% python3 -q
>>> import numpy as np
>>> import numpy.linalg as la
>>> np.set_printoptions(suppress=True, linewidth=200)
>>> X = np.load("out3.npy")
>>> X
array([[0, 1, 0, 0],
       [1, 0, 0, 0],
       [0, 0, 0, 1],
       [0, 0, 1, 0]])
>>> # symmetric, so the eigenvalues are real
>>> O, evecs = la.qr(X[:, :3])[0], la.qr(X[:, 3:])[0]
>>> sigma = la.svd(O.T @ evecs, compute_uv=False)
>>> round(la.norm(O @ O.T - evecs @ evecs.T, 2), 2)
np.float64(1.0)
>>> sigma
array([0.])
>>> np.degrees(np.arccos(sigma.clip(0, 1)))
array([90.])
>>> arr = np.load("dump.npy")
>>> arr
array([[ 4,  0,  0,  0,  0,  0,  0],
       [ 0, -7,  0,  0,  0,  0,  0],
       [ 8,  3, -4,  0,  0,  0,  0],
       [ 5, -7,  7,  2,  0,  0,  0],
       [-9,  1,  4, -4, -7,  0,  0],
       [ 1, -9,  0, -4, -9, -7,  0],
       [-5, -5,  2,  8,  8,  8, -2]])
>>> # triangular: eigenvalues sit on the diagonal
>>> [int(la.matrix_rank(la.matrix_power(arr, p))) for p in range(1, 8)]
[7, 7, 7, 7, 7, 7, 7]
>>> np.prod(np.diag(arr)), round(float(la.det(arr)), 2)
(np.int64(-21952), -21952.0)
>>> arr @ arr
array([[  16,    0,    0,    0,    0,    0,    0],
       [   0,   49,    0,    0,    0,    0,    0],
       [   0,  -33,   16,    0,    0,    0,    0],
       [  86,   56,  -14,    4,    0,    0,    0],
       [  39,   26,  -72,   20,   49,    0,    0],
       [  58,  145,  -64,   56,  126,   49,    0],
       [ -18,  -69,   76,  -64, -144,  -72,    4]])
>>> vec = np.array([0, 3, 2, 2, 0, 0, 3])
>>> arr @ (2 * vec)
array([  0, -42,   2,  -6,   6, -70,  -2])
>>> np.einsum("ij,j->i", arr, vec)
array([  0, -21,   1,  -3,   3, -35,  -1])
>>> (arr * vec).sum(axis=1)
array([  0, -21,   1,  -3,   3, -35,  -1])
>>> arr @ np.eye(7)[3]
array([ 0.,  0.,  0.,  2., -4., -4.,  8.])
>>> np.sign((arr @ vec).round(6))
array([ 0, -1,  1, -1,  1, -1, -1])
>>> (arr @ vec).argmax()
np.int64(4)
>>> arr @ np.ones(7)
array([  4.,  -7.,   7.,   7., -15., -28.,  14.])
>>> data = np.load("test17.npy")
>>> data.round(2)
array([[0.17, 0.17, 0.17, 0.17, 0.  , 0.33],
       [0.  , 0.29, 0.29, 0.14, 0.  , 0.29],
       [0.25, 0.12, 0.25, 0.25, 0.  , 0.12],
       [0.  , 0.2 , 0.2 , 0.3 , 0.1 , 0.2 ],
       [0.15, 0.15, 0.15, 0.15, 0.23, 0.15],
       [0.  , 0.14, 0.  , 0.14, 0.29, 0.43]])
>>> # a transition matrix
>>> np.round(data.sum(axis=1), 2)
array([1., 1., 1., 1., 1., 1.])
>>> np.round(la.matrix_power(data, 100), 2)
array([[0.07, 0.18, 0.16, 0.19, 0.12, 0.27],
       [0.07, 0.18, 0.16, 0.19, 0.12, 0.27],
       [0.07, 0.18, 0.16, 0.19, 0.12, 0.27],
       [0.07, 0.18, 0.16, 0.19, 0.12, 0.27],
       [0.07, 0.18, 0.16, 0.19, 0.12, 0.27],
       [0.07, 0.18, 0.16, 0.19, 0.12, 0.27]])
>>> p = np.eye(6)[2]
>>> for _ in range(4):
...     p = p @ data
...     print(p.round(2))
... 
[0.25 0.12 0.25 0.25 0.   0.12]
[0.1  0.18 0.19 0.21 0.06 0.25]
[0.07 0.18 0.17 0.2  0.11 0.27]
[0.07 0.18 0.16 0.2  0.12 0.27]
